>>> import numpy as np
>>> np.set_printoptions(precision=2, suppress=True, linewidth=120)
>>> Y = np.array([[1], [0], [3]])
>>> F = np.block([[np.zeros((3, 3)), Y], [Y.T, np.zeros((1, 1))]])
>>> print(F)
[[0. 0. 0. 1.]
 [0. 0. 0. 0.]
 [0. 0. 0. 3.]
 [1. 0. 3. 0.]]
>>> # symmetric
>>> Uu, s, vt = np.linalg.svd(F)
>>> np.argmax(s[:-1] / (s[1:] + 1e-6)) + 1
np.int64(2)
>>> Y = Uu[:, :2] @ np.diag(s[:2]) @ vt[:2]
>>> np.round(np.abs(F - Y).max(), 2)
np.float64(0.0)
>>> print(Y)
[[0. 0. 0. 1.]
 [0. 0. 0. 0.]
 [0. 0. 0. 3.]
 [1. 0. 3. 0.]]
>>> Y = np.array([[-1, 2, 0], [2, 0, 2]])
>>> cent = np.kron(Y, F)
>>> np.round(np.linalg.norm(cent, 2), 2), np.round(np.linalg.norm(Y, 2) * np.linalg.norm(F, 2), 2)
(np.float64(9.49), np.float64(9.49))
>>> F @ np.linalg.pinv(F) @ F
array([[0., 0., 0., 1.],
       [0., 0., 0., 0.],
       [0., 0., 0., 3.],
       [1., 0., 3., 0.]])
>>> np.allclose(F[:-1].T @ np.linalg.lstsq(F[:-1].T, F[-1])[0], F[-1])
False
>>> round(float(np.trace(np.linalg.pinv(F) @ F)), 2)
2.0
>>> np.linalg.lstsq(F[:-1].T, F[-1])[2]
np.int32(1)
>>> mat = np.load("sample10.npy")
>>> mat
array([[ -6.24,   0.04, -26.86,   4.64,   5.01, -12.7 ],
       [ 38.5 ,   0.24,  21.55,  19.55,  18.83,  32.64],
       [  2.92,   0.39, -14.95,   6.79,   6.95,  -3.3 ],
       [ 17.9 ,  -0.03,   5.4 ,  10.05,   9.91,  13.78]])
>>> ang = np.radians(72)
>>> Rm = np.eye(6)
>>> Rm[3, 3] = Rm[0, 0] = np.cos(ang)
>>> Rm[3, 0], Rm[0, 3] = -np.sin(ang), np.sin(ang)
>>> Rm
array([[ 0.31,  0.  ,  0.  ,  0.95,  0.  ,  0.  ],
       [ 0.  ,  1.  ,  0.  ,  0.  ,  0.  ,  0.  ],
       [ 0.  ,  0.  ,  1.  ,  0.  ,  0.  ,  0.  ],
       [-0.95,  0.  ,  0.  ,  0.31,  0.  ,  0.  ],
       [ 0.  ,  0.  ,  0.  ,  0.  ,  1.  ,  0.  ],
       [ 0.  ,  0.  ,  0.  ,  0.  ,  0.  ,  1.  ]])
>>> Y = mat @ Rm.T
>>> np.linalg.svd(mat, compute_uv=False), np.linalg.svd(Y, compute_uv=False)
(array([69.2 , 31.69,  0.53,  0.41]), array([69.2 , 31.69,  0.53,  0.41]))
>>> print(Y)
[[  2.48   0.04 -26.86   7.37   5.01 -12.7 ]
 [ 30.49   0.24  21.55 -30.57  18.83  32.64]
 [  7.36   0.39 -14.95  -0.68   6.95  -3.3 ]
 [ 15.09  -0.03   5.4  -13.92   9.91  13.78]]
>>> E = np.array([[1.0, 0.7, 0.49], [0.7, 1.0, 0.7], [0.49, 0.7, 1.0]])
>>> E
array([[1.  , 0.7 , 0.49],
       [0.7 , 1.  , 0.7 ],
       [0.49, 0.7 , 1.  ]])
>>> rng = np.random.default_rng(675302)
>>> Y = E + rng.integers(-2, 3, (3, 1)) @ rng.integers(-2, 3, (1, 3))
>>> Y
array([[ 2.  , -0.3 , -1.51],
       [ 0.7 ,  1.  ,  0.7 ],
       [ 1.49, -0.3 , -1.  ]])
>>> np.abs(Y - E).sum(axis=1)
array([4., 0., 4.])
>>> print(np.linalg.matrix_rank(Y - E, tol=1e-8))
1
